% ipython --no-banner

In [1]: import numpy as np

In [2]: import numpy.linalg as la

In [3]: np.set_printoptions(precision=1, suppress=True, linewidth=120, sign=" ")

In [4]: rnd = lambda a: np.round(a, 1) + 0

In [5]: M2 = np.array([[1, 1, 0], [0, 0, 0]])

In [6]: m1 = np.block([[np.zeros((2, 2)), M2], [M2.T, np.zeros((3, 3))]])

In [7]: m1
Out[7]: 
array([[ 0.,  0.,  1.,  1.,  0.],
       [ 0.,  0.,  0.,  0.,  0.],
       [ 1.,  0.,  0.,  0.,  0.],
       [ 1.,  0.,  0.,  0.,  0.],
       [ 0.,  0.,  0.,  0.,  0.]])

In [8]: (m1 != 0).astype(int)
Out[8]: 
array([[ 0,  0,  1,  1,  0],
       [ 0,  0,  0,  0,  0],
       [ 1,  0,  0,  0,  0],
       [ 1,  0,  0,  0,  0],
       [ 0,  0,  0,  0,  0]])

In [9]: np.flatnonzero(la.matrix_power((m1 != 0) + (m1.T != 0) + np.eye(5), 5)[2])
Out[9]: array([ 0,  2,  3])

In [10]: rnd(np.sort(la.eigvals(m1).real))
Out[10]: array([-1.4,  0. ,  0. ,  0. ,  1.4])

In [11]: (la.matrix_power((m1 != 0) + (m1.T != 0) + np.eye(5), 5) > 0).astype(int)
Out[11]: 
array([[ 1,  0,  1,  1,  0],
       [ 0,  1,  0,  0,  0],
       [ 1,  0,  1,  1,  0],
       [ 1,  0,  1,  1,  0],
       [ 0,  0,  0,  0,  1]])

In [12]: m1 @ m1
Out[12]: 
array([[ 2.,  0.,  0.,  0.,  0.],
       [ 0.,  0.,  0.,  0.,  0.],
       [ 0.,  0.,  1.,  1.,  0.],
       [ 0.,  0.,  1.,  1.,  0.],
       [ 0.,  0.,  0.,  0.,  0.]])

In [13]: r = la.matrix_rank(m1)

In [14]: r
Out[14]: np.int64(2)

In [15]: null = la.svd(m1)[2][r:].T

In [16]: la.matrix_rank(m1.T @ m1), la.matrix_rank(m1 @ m1.T)
Out[16]: (np.int64(2), np.int64(2))

In [17]: [int(la.matrix_rank(np.delete(m1, i, axis=0))) for i in range(5)]
Out[17]: [1, 2, 2, 2, 2]

In [18]: [int(la.matrix_rank(m1[:i])) for i in range(1, len(m1) + 1)]
Out[18]: [1, 1, 2, 2, 2]

In [19]: [int(la.matrix_rank(m1[:, :j + 1])) for j in range(5)]
Out[19]: [1, 1, 2, 2, 2]

In [20]: la.cond(m1) > 100
Out[20]: np.True_

In [21]: rnd(la.norm(m1, 2) / la.norm(m1))
Out[21]: np.float64(0.7)

In [22]: la.matrix_rank(m1, rtol=0.1)
Out[22]: np.int64(2)

In [23]: np.argsort(-la.norm(m1, axis=0).round(6), kind="stable")[:3]
Out[23]: array([ 0,  2,  3])

In [24]: [round(float(x), 1) for x in la.svd(m1, compute_uv=False)[:3]]
Out[24]: [1.4, 1.4, 0.0]

In [25]: np.abs(np.diag(la.qr(m1)[1])) > 1e-9
Out[25]: array([ True, False,  True, False, False])

In [26]: np.allclose(m1[:-1].T @ la.lstsq(m1[:-1].T, m1[-1])[0], m1[-1])
Out[26]: True

In [27]: try:
    ...:     la.inv(m1)
    ...: except la.LinAlgError as e:
    ...:     print("failed:", e)
    ...: 
failed: Singular matrix

In [28]: x = np.array([3, 8, 2, 7, 1])

In [29]: h = np.maximum(m1 @ x, 0)

In [30]: m1 * (h > 1e-9)[:, None]
Out[30]: 
array([[ 0.,  0.,  1.,  1.,  0.],
       [ 0.,  0.,  0.,  0.,  0.],
       [ 1.,  0.,  0.,  0.,  0.],
       [ 1.,  0.,  0.,  0.,  0.],
       [ 0.,  0.,  0.,  0.,  0.]])

In [31]: np.flatnonzero(h > 1e-9)
Out[31]: array([ 0,  2,  3])

In [32]: np.maximum(m1 @ (3 * x), 0)
Out[32]: array([ 27.,   0.,   9.,   9.,   0.])

In [33]: h
Out[33]: array([ 9.,  0.,  3.,  3.,  0.])

In [34]: M2 = np.array([[2, 2], [3, 3]])

In [35]: X = np.kron(np.eye(2, dtype=int), M2)

In [36]: X
Out[36]: 
array([[ 2,  2,  0,  0],
       [ 3,  3,  0,  0],
       [ 0,  0,  2,  2],
       [ 0,  0,  3,  3]])

In [37]: # 2 blocks once reordered

In [38]: np.einsum("ij,ji->", X, X)
Out[38]: np.int64(50)

In [39]: rnd(la.eigvals(X))
Out[39]: array([ 0.,  5.,  0.,  5.])

In [40]: rnd(la.det(2 * X)), rnd(la.det(X))
Out[40]: (np.float64(0.0), np.float64(0.0))

In [41]: np.kron(np.eye(2, dtype=int), X)
Out[41]: 
array([[ 2,  2,  0,  0,  0,  0,  0,  0],
       [ 3,  3,  0,  0,  0,  0,  0,  0],
       [ 0,  0,  2,  2,  0,  0,  0,  0],
       [ 0,  0,  3,  3,  0,  0,  0,  0],
       [ 0,  0,  0,  0,  2,  2,  0,  0],
       [ 0,  0,  0,  0,  3,  3,  0,  0],
       [ 0,  0,  0,  0,  0,  0,  2,  2],
       [ 0,  0,  0,  0,  0,  0,  3,  3]])

In [42]: rnd(la.det(X[::-1]))
Out[42]: np.float64(0.0)

In [43]: left, sig, Vt = la.svd(X)

In [44]: evecs = Vt[:(sig > 1e-8).sum()]

In [45]: rng = np.random.default_rng(1708)

In [46]: x = X[0] + -1 * X[2] + rng.integers(2) * np.eye(4)[3]

In [47]: x
Out[47]: array([ 2.,  2., -2., -2.])

In [48]: rnd(evecs.T @ evecs)
Out[48]: 
array([[ 0.5,  0.5,  0. ,  0. ],
       [ 0.5,  0.5,  0. ,  0. ],
       [ 0. ,  0. ,  0.5,  0.5],
       [ 0. ,  0. ,  0.5,  0.5]])

In [49]: rnd(np.diag(evecs.T @ evecs))
Out[49]: array([ 0.5,  0.5,  0.5,  0.5])

In [50]: rnd(la.norm(x - evecs.T @ evecs @ x))
Out[50]: np.float64(0.0)

In [51]: r = la.matrix_rank(X)

In [52]: r
Out[52]: np.int64(2)

In [53]: null = la.svd(X)[2][r:].T

In [54]: [int(la.matrix_rank(np.delete(X, i, axis=0))) for i in range(4)]
Out[54]: [2, 2, 2, 2]

In [55]: [int(la.matrix_rank(X[:, :j + 1])) for j in range(4)]
Out[55]: [1, 1, 2, 2]

In [56]: idx = rng.permutation(4)

In [57]: idx
Out[57]: array([ 0,  2,  3,  1])

In [58]: M2 = X[idx][:, idx]

In [59]: M2
Out[59]: 
array([[ 2,  0,  0,  2],
       [ 0,  2,  2,  0],
       [ 0,  3,  3,  0],
       [ 3,  0,  0,  3]])

In [60]: np.trace(M2)
Out[60]: np.int64(10)

In [61]: left, sig, Vt = la.svd(X)

In [62]: np.argmax(sig[:-1] / (sig[1:] + 1e-6)) + 1
Out[62]: np.int64(2)

In [63]: rnd(sig)
Out[63]: array([ 5.1,  5.1,  0. ,  0. ])

In [64]: M2 = left[:, :2] @ np.diag(sig[:2]) @ Vt[:2]

In [65]: rnd(la.norm(X - M2, 2)), rnd(sig[2])
Out[65]: (np.float64(0.0), np.float64(0.0))

In [66]: rnd(M2)
Out[66]: 
array([[ 2.,  2.,  0.,  0.],
       [ 3.,  3.,  0.,  0.],
       [ 0.,  0.,  2.,  2.],
       [ 0.,  0.,  3.,  3.]])

In [67]: W0 = np.load("sample15.npy")

In [68]: rnd(W0)
Out[68]: 
array([[ 0.5,  0. ,  0. ,  0.5],
       [ 0.3,  0.3,  0. ,  0.3],
       [ 0. ,  0. ,  1. ,  0. ],
       [ 0. ,  0. ,  0. ,  1. ]])

In [69]: rnd(np.abs(la.eigvals(W0)).max())
Out[69]: np.float64(1.0)

In [70]: rnd(W0 @ W0)
Out[70]: 
array([[ 0.2,  0. ,  0. ,  0.8],
       [ 0.3,  0.1,  0. ,  0.6],
       [ 0. ,  0. ,  1. ,  0. ],
       [ 0. ,  0. ,  0. ,  1. ]])

In [71]: rnd(la.matrix_power(W0, 3))
Out[71]: 
array([[ 0.1,  0. ,  0. ,  0.9],
       [ 0.2,  0. ,  0. ,  0.8],
       [ 0. ,  0. ,  1. ,  0. ],
       [ 0. ,  0. ,  0. ,  1. ]])

In [72]: rnd(np.trace(W0))
Out[72]: np.float64(2.8)

In [73]: rnd(la.det(W0))
Out[73]: np.float64(0.2)

In [74]: np.allclose(W0 @ W0.T, W0.T @ W0)
Out[74]: False

In [75]: np.allclose(W0, W0.T)
Out[75]: False

In [76]: idx = rng.permutation(4)

In [77]: idx
Out[77]: array([ 3,  2,  0,  1])

In [78]: M2 = W0[idx][:, idx]

In [79]: rnd(np.sort(np.abs(la.eigvals(M2))))
Out[79]: array([ 0.3,  0.5,  1. ,  1. ])

In [80]: rnd(la.det(M2)), rnd(la.det(W0[idx]))
Out[80]: (np.float64(0.2), np.float64(-0.2))

In [81]: np.allclose(M2, W0)
Out[81]: False

In [82]: hat = np.triu(np.array([[1, 8, 5, 6], [3, 3, 1, 7], [9, 9, 1, 2], [7, 3, 9, 4]]), 1) + np.eye(4)

In [83]: M2 = hat @ W0 @ la.inv(hat)

In [84]: rnd(np.poly(M2))
Out[84]: array([ 1. , -2.8,  2.8, -1.2,  0.2])

In [85]: rnd(la.det(M2))
Out[85]: np.float64(0.2)

In [86]: rnd(la.norm(W0, "nuc"))
Out[86]: np.float64(3.0)

In [87]: rnd(la.norm(W0) ** 2 / la.norm(W0, 2) ** 2)
Out[87]: np.float64(1.9)

In [88]: rnd(la.norm(W0[3] - W0[2]))
Out[88]: np.float64(1.4)

In [89]: W0[3] @ W0[2]
Out[89]: np.float64(0.0)

In [90]: rnd(la.norm(W0, 2))
Out[90]: np.float64(1.2)

In [91]: la.norm(W0, axis=1).argmax()
Out[91]: np.int64(2)

In [92]: data = np.loadtxt("run8.csv", delimiter=",")

In [93]: rnd(data)
Out[93]: 
array([[-1.7,  1.5, -1.3,  1.1,  0.4,  0.2,  0.8],
       [ 0.8, -0.3,  0.2,  1.3,  1.7, -1.9,  0.6],
       [ 1.1, -0.8, -2.3, -0.2,  1. ,  0.9, -0.2],
       [-0.2,  0.9, -1. , -1.7, -0.1, -1.8, -0.8],
       [ 1.3,  0.8, -0.6,  1.5, -1.7, -0.4, -0.9],
       [ 0.4,  1.5,  0.8,  0.1,  1.5,  0.9, -1.7],
       [ 1.5,  1.5,  0.2, -0.8, -0.1,  0.4,  1.9]])

In [94]: rnd(data @ data.T)
Out[94]: 
array([[ 9.,  0.,  0.,  0.,  0.,  0.,  0.],
       [ 0.,  9.,  0.,  0.,  0.,  0.,  0.],
       [ 0.,  0.,  9.,  0.,  0.,  0.,  0.],
       [ 0.,  0.,  0.,  9.,  0.,  0.,  0.],
       [ 0.,  0.,  0.,  0.,  9.,  0.,  0.],
       [ 0.,  0.,  0.,  0.,  0.,  9.,  0.],
       [ 0.,  0.,  0.,  0.,  0.,  0.,  9.]])

In [95]: rnd(data.T @ data)
Out[95]: 
array([[ 9.,  0.,  0.,  0.,  0.,  0.,  0.],
       [ 0.,  9.,  0.,  0.,  0.,  0.,  0.],
       [ 0.,  0.,  9.,  0.,  0.,  0.,  0.],
       [ 0.,  0.,  0.,  9.,  0.,  0.,  0.],
       [ 0.,  0.,  0.,  0.,  9.,  0.,  0.],
       [ 0.,  0.,  0.,  0.,  0.,  9.,  0.],
       [ 0.,  0.,  0.,  0.,  0.,  0.,  9.]])

In [96]: feats = np.loadtxt("layer14.csv", delimiter=",")

In [97]: feats
Out[97]: 
array([[-1. , -3.2,  4. , -2. , -4.3, -4. ,  5.1],
       [-1.1, -3. ,  4.1, -2. , -4.1, -4. ,  5.1],
       [-1. , -3.2,  4.1, -2. , -4.1, -4.1,  4.9],
       [-1. , -3. ,  3.9, -2.1, -4.1, -4. ,  4.9],
       [-1. , -2.9,  3.8, -2.1, -4.1, -4. ,  5. ],
       [-0.9, -3.1,  4. , -2.1, -4. , -4. ,  4.7],
       [-1.2, -3.1,  4. , -1.8, -3.9, -3.8,  5. ],
       [ 1. ,  0.9, -5.1, -3.1, -2.1, -2.9, -1.8],
       [ 1. ,  1. , -5.1, -3.1, -1.9, -2.8, -2.1],
       [ 0.9,  1.1, -5.1, -2.9, -2.1, -2.9, -2.1],
       [ 0.9,  0.9, -5.1, -3. , -1.9, -3.1, -1.9],
       [ 1.1,  1. , -4.9, -3. , -2. , -3. , -2. ],
       [ 1.2,  1.1, -4.9, -3.1, -2.1, -3. , -1.9],
       [ 1. ,  0.9, -5. , -3. , -1.9, -3. , -2. ],
       [ 3.9, -2.1, -5. ,  5. , -2. , -5. , -4.1],
       [ 4. , -1.9, -5. ,  4.9, -2.1, -4.9, -4.1],
       [ 3.9, -2. , -5.1,  5. , -1.9, -5. , -4. ],
       [ 3.9, -2. , -5. ,  5. , -1.9, -5.1, -4. ],
       [ 4. , -1.9, -5. ,  4.9, -2. , -4.9, -4. ],
       [ 3.9, -2. , -5.1,  4.8, -2.1, -5.2, -3.9],
       [ 4. , -2.1, -4.9,  4.9, -2. , -5. , -4.1]])

In [98]: M2 = feats / np.sqrt((feats ** 2).mean(axis=1, keepdims=True))

In [99]: rnd(M2[3])
Out[99]: array([-0.3, -0.9,  1.1, -0.6, -1.2, -1.1,  1.4])
